$ python -q
>>> import numpy as np
>>> np.set_printoptions(suppress=True, linewidth=100)
>>> data = np.load("w.npy")
>>> print(data)
[[-6 -1  2 -2]
 [-1 -2  1  0]
 [ 2  1 -6  3]
 [-2  0  3 -2]]
>>> print(np.round(np.sort(np.abs(np.linalg.eigvals(data))), 1))
[0.1 2.  4.1 9.9]
>>> print((data - data.T) / 2)
[[0. 0. 0. 0.]
 [0. 0. 0. 0.]
 [0. 0. 0. 0.]
 [0. 0. 0. 0.]]
>>> print(data @ data)
[[ 45  10 -31  22]
 [ 10   6 -10   5]
 [-31 -10  50 -28]
 [ 22   5 -28  17]]
>>> print(np.allclose(data @ data.T, data.T @ data))
True
>>> print((data + data.T) / 2)
[[-6. -1.  2. -2.]
 [-1. -2.  1.  0.]
 [ 2.  1. -6.  3.]
 [-2.  0.  3. -2.]]
>>> evals, V = np.linalg.eig(data)
>>> print(np.round(np.sort(np.linalg.eigvals(data @ data)), 1) + 0)
[ 0.   3.9 16.9 97.3]
>>> print(np.round(np.sort(np.linalg.eigvals(data.T)), 1))
[-9.9 -4.1 -2.  -0.1]
>>> print(round(float(np.linalg.eigvalsh(data).min()), 1))
-9.9
>>> print([round(float(np.linalg.det(data[:i, :i])), 2) + 0 for i in range(1, 5)])
[-6.0, 11.0, -56.0, 5.0]
>>> M = np.array([[13.0, -13.3, 3.1],
...     [9.6, -7.8, 3.4],
...     [5.4, -2.4, 3.1],
...     [5.3, -2.3, 3.1],
...     [3.0, -0.4, 2.3],
...     [-0.8, -0.2, -0.7],
...     [-0.8, -0.2, -0.8],
...     [-1.1, -0.2, -1.0],
...     [-1.2, -0.2, -1.0],
...     [-1.9, 0.3, -1.3],
...     [-2.2, 0.6, -1.3],
...     [-2.3, 0.8, -1.2],
...     [-2.4, 1.0, -1.2],
...     [-5.7, 8.7, 1.2]])
>>> print(M)
[[ 13.  -13.3   3.1]
 [  9.6  -7.8   3.4]
 [  5.4  -2.4   3.1]
 [  5.3  -2.3   3.1]
 [  3.   -0.4   2.3]
 [ -0.8  -0.2  -0.7]
 [ -0.8  -0.2  -0.8]
 [ -1.1  -0.2  -1. ]
 [ -1.2  -0.2  -1. ]
 [ -1.9   0.3  -1.3]
 [ -2.2   0.6  -1.3]
 [ -2.3   0.8  -1.2]
 [ -2.4   1.   -1.2]
 [ -5.7   8.7   1.2]]
>>> O, r_ = np.linalg.qr(M)
>>> print(round(abs(r_[0, 0]), 1), round(np.linalg.norm(M[:, 0]), 1))
19.6 19.6
>>> print(np.allclose(r_.T @ r_, M.T @ M))
True
>>> print(round(np.trace(O @ O.T), 1))
3.0
>>> print(np.round(O @ r_, 1))
[[ 13.  -13.3   3.1]
 [  9.6  -7.8   3.4]
 [  5.4  -2.4   3.1]
 [  5.3  -2.3   3.1]
 [  3.   -0.4   2.3]
 [ -0.8  -0.2  -0.7]
 [ -0.8  -0.2  -0.8]
 [ -1.1  -0.2  -1. ]
 [ -1.2  -0.2  -1. ]
 [ -1.9   0.3  -1.3]
 [ -2.2   0.6  -1.3]
 [ -2.3   0.8  -1.2]
 [ -2.4   1.   -1.2]
 [ -5.7   8.7   1.2]]
>>> print(np.round(O.T @ O, 1) + 0)
[[1. 0. 0.]
 [0. 1. 0.]
 [0. 0. 1.]]
>>> Uu, sig, Vt = np.linalg.svd(M)
>>> print(np.argmax(sig[:-1] / (sig[1:] + 1e-6)) + 1)
2
>>> Y = Uu[:, :2] @ np.diag(sig[:2]) @ Vt[:2]
>>> print(Y.round(1))
[[ 13.2 -13.2   2.9]
 [  9.6  -7.8   3.4]
 [  5.4  -2.4   3.1]
 [  5.3  -2.3   3.1]
 [  3.   -0.4   2.3]
 [ -0.8  -0.2  -0.8]
 [ -0.8  -0.2  -0.8]
 [ -1.1  -0.2  -1. ]
 [ -1.1  -0.1  -1.1]
 [ -1.8   0.3  -1.4]
 [ -2.1   0.7  -1.4]
 [ -2.2   0.9  -1.3]
 [ -2.3   1.1  -1.3]
 [ -5.5   8.9   0.9]]
>>> print(round(float(np.abs(M - Y).max()), 1))
0.3
>>> P = M @ np.linalg.solve(M.T @ M, M.T)
>>> print(np.round(np.linalg.eigvalsh(P), 1) + 0)
[0. 0. 0. 0. 0. 0. 0. 0. 0. 0. 0. 1. 1. 1.]
>>> print(round(np.trace(P), 1))
3.0
>>> A = np.array([[1, 0, 1, 0, 1, 0],
...     [1, 1, 1, 1, 1, 1],
...     [1, 0, 1, 0, 1, 0],
...     [1, 0, 1, 0, 1, 0],
...     [1, 1, 1, 1, 1, 1],
...     [1, 0, 1, 0, 1, 0]])
>>> r = np.linalg.matrix_rank(A)
>>> print(r)
2
>>> null = np.linalg.svd(A)[2][r:].T
>>> print(null.shape)
(6, 4)
>>> print(np.round(A @ null, 1) + 0)
[[0. 0. 0. 0.]
 [0. 0. 0. 0.]
 [0. 0. 0. 0.]
 [0. 0. 0. 0.]
 [0. 0. 0. 0.]
 [0. 0. 0. 0.]]
>>> print(np.round(null @ null.T, 1) + 0)
[[ 0.7  0.  -0.3  0.  -0.3  0. ]
 [ 0.   0.7  0.  -0.3  0.  -0.3]
 [-0.3  0.   0.7  0.  -0.3  0. ]
 [ 0.  -0.3  0.   0.7  0.  -0.3]
 [-0.3  0.  -0.3  0.   0.7  0. ]
 [ 0.  -0.3  0.  -0.3  0.   0.7]]
>>> print([int(np.linalg.matrix_rank(np.delete(A, i, axis=0))) for i in range(6)])
[2, 2, 2, 2, 2, 2]
>>> print(np.allclose(A @ null, 0))
True
>>> print([int(np.linalg.matrix_rank(A[:i])) for i in range(1, len(A) + 1)])
[1, 2, 2, 2, 2, 2]
>>> P = np.triu(np.array([[5, 6, 3, 2], [9, 1, 1, 3], [5, 4, 3, 2], [3, 2, 0, 6]]), 1) + np.eye(4)
>>> Y = P @ data @ np.linalg.inv(P)
>>> print(np.round(np.poly(Y), 1))
[ 1. 16. 69. 84.  5.]
>>> print(Y)
[[-10.  50. -24. -79.]
 [ -5.  29. -10. -60.]
 [ -2.  13.  -7. -22.]
 [ -2.  12.  -3. -28.]]
>>> print(np.trace(Y), np.trace(data))
-16.0 -16
>>> print(np.round(np.linalg.norm(Y, 2) / np.linalg.norm(Y), 1))
1.0
>>> print(np.argsort(-np.linalg.norm(Y, axis=0).round(6), kind="stable")[:3])
[3 1 2]
>>> Uu, sig, Vt = np.linalg.svd(A)
>>> V = Vt[:(sig > 1e-8).sum()]
>>> rng = np.random.default_rng(12)
>>> x0 = A[5] + 5 * A[3] + rng.integers(2) * np.eye(6)[5]
>>> print(x0)
[6. 0. 6. 0. 6. 1.]
>>> print(np.round(V.T @ V, 1) + 0)
[[0.3 0.  0.3 0.  0.3 0. ]
 [0.  0.3 0.  0.3 0.  0.3]
 [0.3 0.  0.3 0.  0.3 0. ]
 [0.  0.3 0.  0.3 0.  0.3]
 [0.3 0.  0.3 0.  0.3 0. ]
 [0.  0.3 0.  0.3 0.  0.3]]
>>> print(np.round(np.diag(V.T @ V), 1))
[0.3 0.3 0.3 0.3 0.3 0.3]
>>> print(round(float(np.linalg.norm(x0 - V.T @ V @ x0)), 1))
0.8
>>> print(np.linalg.matrix_rank(np.vstack([A, x0])))
3
>>> print(np.round(A @ np.linalg.pinv(A) @ A, 1) + 0)
[[1. 0. 1. 0. 1. 0.]
 [1. 1. 1. 1. 1. 1.]
 [1. 0. 1. 0. 1. 0.]
 [1. 0. 1. 0. 1. 0.]
 [1. 1. 1. 1. 1. 1.]
 [1. 0. 1. 0. 1. 0.]]
>>> print(np.linalg.lstsq(A[:-1].T, A[-1])[2])
2
>>> print(np.allclose(A[:-1].T @ np.linalg.lstsq(A[:-1].T, A[-1])[0], A[-1]))
True
>>> print(np.round(np.trace(np.linalg.pinv(A) @ A), 1))
2.0
>>> print(np.unique(A.round(6), axis=0).shape)
(2, 6)
>>> m1 = np.triu(rng.random((4, 4)) < 0.6, 1).astype(int)
>>> m1 = m1 + m1.T
>>> print(m1)
[[0 1 1 1]
 [1 0 1 0]
 [1 1 0 1]
 [1 0 1 0]]
>>> Uu, sig, Vt = np.linalg.svd(m1)
>>> V = Vt[:(sig > 1e-8).sum()]
>>> x0 = m1[0] + -1 * m1[3] + rng.integers(2) * np.eye(4)[3]
>>> print(x0)
[-1.  1.  0.  1.]
>>> print(np.linalg.matrix_rank(np.vstack([m1, x0])))
3
>>> print(np.round(np.diag(V.T @ V), 1))
[1.  0.5 1.  0.5]
>>> print(np.round(V.T @ V, 1) + 0)
[[1.  0.  0.  0. ]
 [0.  0.5 0.  0.5]
 [0.  0.  1.  0. ]
 [0.  0.5 0.  0.5]]
>>> print(np.allclose(V.T @ V @ x0, x0))
True
>>> Uu, sig, Vt = np.linalg.svd(m1)
>>> print(sig.round(1) + 0)
[2.6 1.6 1.  0. ]
>>> Y = Uu[:, :3] @ np.diag(sig[:3]) @ Vt[:3]
>>> print(np.linalg.matrix_rank(Y))
3
>>> print(round(np.linalg.norm(m1 - Y) / np.linalg.norm(m1), 1))
0.0
>>> print(np.linalg.matrix_rank(m1, rtol=0.05))
3
>>> print(m1 @ m1)
[[3 1 2 1]
 [1 2 1 2]
 [2 1 3 1]
 [1 2 1 2]]
>>> L = np.diag(m1.sum(axis=1)) - m1
>>> print(L @ np.ones(4))
[0. 0. 0. 0.]
>>> print(L)
[[ 3 -1 -1 -1]
 [-1  2 -1  0]
 [-1 -1  3 -1]
 [-1  0 -1  2]]
>>> print(round(np.linalg.det(L[1:, 1:])))
8
>>> print(np.round(np.linalg.eigvalsh(L), 1) + 0)
[0. 2. 4. 4.]
>>> print(np.argsort(-np.linalg.norm(m1, axis=0).round(6), kind="stable")[:3])
[0 2 1]
>>> print(np.linalg.cond(m1) > 100)
True
>>> J = np.maximum(np.array([[1, 3],
...     [2, 3],
...     [3, 1],
...     [2, 1],
...     [3, 0],
...     [3, 0],
...     [0, 0],
...     [3, 0],
...     [2, 1],
...     [0, 1]]) @ np.array([[3, 3, -2], [4, 0, 3]]) + np.array([2, 1, 2]), 0)
>>> print(J)
[[17  4  9]
 [20  7  7]
 [15 10  0]
 [12  7  1]
 [11 10  0]
 [11 10  0]
 [ 2  1  2]
 [11 10  0]
 [12  7  1]
 [ 6  1  5]]
>>> x0 = np.array([3, -2, -3])
>>> target = J @ x0
>>> print(target)
[16 25 25 19 13 13 -2 13 19  1]
>>> try:
...     np.linalg.solve(J, target)
... except np.linalg.LinAlgError as e:
...     print(e)
... 
Last 2 dimensions of the array must be square
>>> target = target + 0.1 * rng.normal(size=10)
>>> print(target.round(1))
[16.1 25.  25.1 19.1 13.  13.  -2.  12.9 18.9  1. ]
>>> beta, *_ = np.linalg.lstsq(J, target)
>>> print(beta.round(1))
[ 3. -2. -3.]
>>> print([round(float(np.linalg.norm(np.linalg.solve(J.T @ J + lam * np.eye(3), J.T @ target))), 2) for lam in (0, 1, 10, 100)])
[4.72, 4.15, 2.18, 1.1]
>>> print(beta.round())
[ 3. -2. -3.]
>>> z = J[:, 0] > np.median(J[:, 0])
>>> u = J[z].mean(axis=0) - J[~z].mean(axis=0)
>>> print(((J - J.mean(axis=0)) @ u > 0).astype(int))
[1 1 1 0 0 0 0 0 0 0]
>>> print(np.argsort(-np.abs(u).round(6), kind="stable"))
[0 2 1]
>>> print((((J - J.mean(axis=0)) @ u > 0) == z).mean())
0.8
>>> print(u.round(1))
[7.  0.6 2.2]
>>> Y = J / np.linalg.norm(J, axis=1, keepdims=True)
>>> cov = Y @ Y.T
>>> print(np.round(np.linalg.norm(Y, axis=1), 1))
[1. 1. 1. 1. 1. 1. 1. 1. 1. 1.]
>>> print(round(np.degrees(np.arccos(np.clip(cov[3, 7], -1, 1))), 1))
12.7
>>> print(cov[3].round(1))
[0.9 1.  1.  1.  1.  1.  0.8 1.  1.  0.8]
>>> print(np.argwhere(np.triu(np.abs(cov) > 0.95, 1)))
[[0 1]
 [0 6]
 [0 9]
 [1 3]
 [1 8]
 [2 3]
 [2 4]
 [2 5]
 [2 7]
 [2 8]
 [3 4]
 [3 5]
 [3 7]
 [3 8]
 [4 5]
 [4 7]
 [4 8]
 [5 7]
 [5 8]
 [6 9]
 [7 8]]
>>> print((np.abs(cov) > 0.9).astype(int))
[[1 1 0 0 0 0 1 0 0 1]
 [1 1 1 1 0 0 1 0 1 1]
 [0 1 1 1 1 1 0 1 1 0]
 [0 1 1 1 1 1 0 1 1 0]
 [0 0 1 1 1 1 0 1 1 0]
 [0 0 1 1 1 1 0 1 1 0]
 [1 1 0 0 0 0 1 0 0 1]
 [0 0 1 1 1 1 0 1 1 0]
 [0 1 1 1 1 1 0 1 1 0]
 [1 1 0 0 0 0 1 0 0 1]]
